$ python -q
>>> import numpy as np
>>> np.set_printoptions(precision=2, suppress=True, linewidth=200, legacy="1.25")
>>> arr = np.loadtxt("layer10.csv", delimiter=",")
>>> arr
array([[ 3.28, -1.15, -5.65,  0.27, -2.28],
       [ 1.5 , -0.81, -2.12,  2.8 , -1.9 ],
       [ 1.32, -1.21, -4.43, -1.06, -0.06],
       [ 1.8 ,  0.37, -0.86, -2.06, -2.22],
       [ 0.8 , -0.53, -2.66,  3.06, -1.87],
       [ 1.28, -0.99, -0.18, -2.32,  0.09],
       [ 1.03, -0.05, -2.26,  0.7 , -1.5 ],
       [-1.06, -0.72,  0.75,  0.36,  0.66],
       [ 0.18, -1.15,  0.11,  0.22, -0.07],
       [-0.07,  0.61,  0.44, -0.56, -1.62],
       [ 1.14,  1.73, -1.23, -2.96, -2.45],
       [-0.95,  0.58,  2.47,  0.44, -0.78],
       [ 2.26,  0.6 , -0.81,  1.08, -4.1 ],
       [-0.42, -3.16,  0.38,  3.54,  3.71],
       [ 0.87, -2.2 , -3.02,  1.19, -0.27],
       [-0.18,  1.36, -1.27, -0.48, -1.79],
       [ 1.7 ,  0.33, -2.06,  1.48, -1.61],
       [-0.13,  0.97, -0.46, -0.25, -0.68],
       [ 0.7 , -1.27, -1.66, -0.67, -0.16],
       [-3.14,  0.72,  2.78,  1.02,  6.25],
       [-1.36, -0.32,  1.53,  0.61,  2.1 ],
       [ 0.73,  0.09, -0.03, -0.41,  0.11],
       [-2.31,  0.89,  2.84, -2.45,  4.1 ],
       [ 1.57,  0.29, -1.07,  1.26, -3.78],
       [-2.3 , -0.42,  4.9 ,  3.91,  1.18],
       [-0.08,  0.23, -0.79,  0.96, -1.25],
       [ 0.4 ,  1.19, -0.09, -0.07,  0.02]])
>>> Q, R = np.linalg.qr(arr)
>>> np.abs(np.diag(R))
array([7.72, 5.68, 6.01, 7.97, 5.42])
>>> np.round(abs(R[0, 0]), 2), round(np.linalg.norm(arr[:, 0]), 2)
(7.72, 7.72)
>>> R
array([[-7.72,  0.98, 10.05,  0.72,  9.57],
       [ 0.  ,  5.68,  1.69, -4.11, -3.96],
       [ 0.  ,  0.  ,  6.01,  0.62, -1.07],
       [ 0.  ,  0.  ,  0.  ,  7.97, -2.43],
       [ 0.  ,  0.  ,  0.  ,  0.  ,  5.42]])
>>> np.allclose(R.T @ R, arr.T @ arr)
True
>>> np.diff(R, axis=0)
array([[  7.72,   4.7 ,  -8.37,  -4.83, -13.52],
       [  0.  ,  -5.68,   4.33,   4.74,   2.88],
       [  0.  ,   0.  ,  -6.01,   7.35,  -1.36],
       [  0.  ,   0.  ,   0.  ,  -7.97,   7.85]])
>>> R.shape
(5, 5)
>>> np.linalg.matrix_rank(R)
5
>>> round(np.linalg.norm(R), 2)
21.4
>>> np.unravel_index(np.abs(R).argmax(), R.shape)
(0, 2)
>>> np.count_nonzero(R)
15
>>> R[5]
Traceback (most recent call last):
  File "<python-input-15>", line 1, in <module>
    R[5]
    ~^^^
IndexError: index 5 is out of bounds for axis 0 with size 5
>>> np.linalg.svd(R, compute_uv=False)
array([16.67,  9.62,  8.21,  3.86,  2.24])
>>> np.linalg.norm(arr, axis=1).argmax()
19
>>> np.round(np.linalg.norm(arr[14], 1), 2), np.round(np.linalg.norm(arr[14], np.inf), 2)
(7.55, 3.02)
>>> round(np.linalg.norm(arr[14] - arr[11]), 2)
6.48
>>> np.round(arr[14] @ arr[11], 2)
-8.83
>>> B = np.c_[arr[:, :2] @ np.array([[2, 5], [7, -8]]), np.array([-1, -1, -9, -1, -9, -5, -6, -5, -4, -7, 4, 8, 4, 2, 9, -2, -7, 0, 7, -7, 2, 2, -3, 8, 9, 9, -1])]
>>> B
array([[ -1.49,  25.6 ,  -1.  ],
       [ -2.67,  13.98,  -1.  ],
       [ -5.83,  16.28,  -9.  ],
       [  6.19,   6.04,  -1.  ],
       [ -2.11,   8.24,  -9.  ],
       [ -4.37,  14.32,  -5.  ],
       [  1.71,   5.55,  -6.  ],
       [ -7.16,   0.46,  -5.  ],
       [ -7.69,  10.1 ,  -4.  ],
       [  4.13,  -5.23,  -7.  ],
       [ 14.39,  -8.14,   4.  ],
       [  2.16,  -9.39,   8.  ],
       [  8.72,   6.5 ,   4.  ],
       [-22.96,  23.18,   2.  ],
       [-13.66,  21.95,   9.  ],
       [  9.16, -11.78,  -2.  ],
       [  5.71,   5.86,  -7.  ],
       [  6.53,  -8.41,   0.  ],
       [ -7.49,  13.66,   7.  ],
       [ -1.24, -21.46,  -7.  ],
       [ -4.96,  -4.24,   2.  ],
       [  2.09,   2.93,   2.  ],
       [  1.61, -18.67,  -3.  ],
       [  5.17,   5.53,   8.  ],
       [ -7.54,  -8.14,   9.  ],
       [  1.45,  -2.24,   9.  ],
       [  9.13,  -7.52,  -1.  ]])
>>> np.linalg.matrix_rank(B)
3
>>> np.round(np.linalg.norm(B - arr @ np.linalg.lstsq(arr, B)[0], axis=0), 2) + 0
array([ 0.  ,  0.  , 25.77])
>>> M = np.load("m.npy")
>>> M
array([[0, 0, 1],
       [0, 0, 0],
       [1, 0, 0]])
>>> rng = np.random.default_rng(786)
>>> B = arr + rng.integers(-2, 3, (27, 3)) @ rng.integers(-2, 3, (3, 5))
>>> B
array([[  4.28,  -3.15,  -6.65,  -4.73,  -3.28],
       [  5.5 ,  -8.81,   1.88,  -5.2 ,  -5.9 ],
       [ -2.68,   6.79, -12.43,  -1.06,   3.94],
       [  0.8 ,   2.37,   0.14,   2.94,  -1.22],
       [  0.8 ,  -0.53,  -1.66,   1.06,  -1.87],
       [  1.28,  -0.99,  -2.18,  -4.32,   0.09],
       [  3.03,  -4.05,  -0.26,  -5.3 ,  -3.5 ],
       [  0.94,  -4.72,   0.75,  -5.64,  -1.34],
       [ -0.82,   0.85,  -2.89,   1.22,   0.93],
       [  0.93,  -1.39,   1.44,  -3.56,  -2.62],
       [ -1.86,   7.73,  -6.23,  -1.96,   0.55],
       [ -1.95,   2.58,   3.47,   3.44,   0.22],
       [  5.26,  -5.4 ,   6.19,   2.08,  -7.1 ],
       [ -0.42,  -3.16,   0.38,   5.54,   3.71],
       [ -2.13,   3.8 ,  -6.02,   8.19,   2.73],
       [  1.82,  -2.64,   1.73,  -2.48,  -3.79],
       [ -2.3 ,   8.33, -10.06,   1.48,   2.39],
       [  1.87,  -3.03,   4.54,   1.75,  -2.68],
       [  0.7 ,  -1.27,  -4.66,  -2.67,  -0.16],
       [ -2.14,  -1.28,   4.78,   2.02,   5.25],
       [ -1.36,  -0.32,  -0.47,  -1.39,   2.1 ],
       [  0.73,   0.09,  -2.03,  -2.41,   0.11],
       [ -0.31,  -3.11,   4.84,  -4.45,   2.1 ],
       [  4.57,  -5.71,   2.93,  -3.74,  -6.78],
       [  1.7 ,  -8.42,   9.9 ,  -2.09,  -2.82],
       [ -0.08,   0.23,   2.21,   4.96,  -1.25],
       [  2.4 ,  -2.81,   0.91,  -4.07,  -1.98]])
>>> np.linalg.matrix_rank(B - arr, tol=1e-8)
3
>>> np.round(np.linalg.svd(B - arr, compute_uv=False), 2) + 0
array([34.84, 17.33,  3.32,  0.  ,  0.  ])
>>> B - arr
array([[ 1., -2., -1., -5., -1.],
       [ 4., -8.,  4., -8., -4.],
       [-4.,  8., -8.,  0.,  4.],
       [-1.,  2.,  1.,  5.,  1.],
       [ 0.,  0.,  1., -2.,  0.],
       [ 0.,  0., -2., -2.,  0.],
       [ 2., -4.,  2., -6., -2.],
       [ 2., -4.,  0., -6., -2.],
       [-1.,  2., -3.,  1.,  1.],
       [ 1., -2.,  1., -3., -1.],
       [-3.,  6., -5.,  1.,  3.],
       [-1.,  2.,  1.,  3.,  1.],
       [ 3., -6.,  7.,  1., -3.],
       [ 0.,  0.,  0.,  2.,  0.],
       [-3.,  6., -3.,  7.,  3.],
       [ 2., -4.,  3., -2., -2.],
       [-4.,  8., -8.,  0.,  4.],
       [ 2., -4.,  5.,  2., -2.],
       [ 0.,  0., -3., -2.,  0.],
       [ 1., -2.,  2.,  1., -1.],
       [ 0.,  0., -2., -2.,  0.],
       [ 0.,  0., -2., -2.,  0.],
       [ 2., -4.,  2., -2., -2.],
       [ 3., -6.,  4., -5., -3.],
       [ 4., -8.,  5., -6., -4.],
       [ 0.,  0.,  3.,  4.,  0.],
       [ 2., -4.,  1., -4., -2.]])
>>> J = np.load("dump.npy")
>>> J
array([[ 3.02,  1.  , -3.  , -2.  ,  0.  ],
       [-2.  ,  1.02,  0.  ,  3.  ,  3.  ],
       [ 1.  ,  1.  ,  2.02,  0.  ,  2.  ],
       [ 3.  ,  3.  ,  0.  ,  3.02,  1.  ],
       [ 3.  ,  1.  , -3.  , -2.  ,  0.02]])
>>> round(np.einsum("ij,ji->", J, J), 2)
9.36
>>> round(float(np.linalg.det(2 * J)), 2), round(float(np.linalg.det(J)), 2)
(-25.57, -0.8)
>>> np.round(np.linalg.eigvals(J).sum().real, 2)
9.1
>>> np.round(np.linalg.det(J.T), 2)
-0.8
>>> np.round(np.linalg.det(J[::-1]), 2)
-0.8
>>> Uu, sigma, Vt = np.linalg.svd(J)
>>> sigma.round(2) + 0
array([7.4 , 6.14, 3.01, 2.41, 0.  ])
>>> B = Uu[:, :4] @ np.diag(sigma[:4]) @ Vt[:4]
>>> np.round(np.linalg.norm(J - B) / np.linalg.norm(J), 2)
0.0
>>> np.linalg.matrix_rank(J, rtol=0.05)
4
>>> round(np.abs(J - B).max(), 2)
0.0
>>> B.round(2) + 0
array([[ 3.02,  1.  , -3.  , -2.  ,  0.  ],
       [-2.  ,  1.02,  0.  ,  3.  ,  3.  ],
       [ 1.  ,  1.  ,  2.02,  0.  ,  2.  ],
       [ 3.  ,  3.  ,  0.  ,  3.02,  1.  ],
       [ 3.  ,  1.  , -3.  , -2.  ,  0.02]])
>>> np.linalg.matrix_rank(B)
4
>>> round(np.linalg.norm(J - B, 2), 2), round(sigma[4], 2)
(0.0, 0.0)
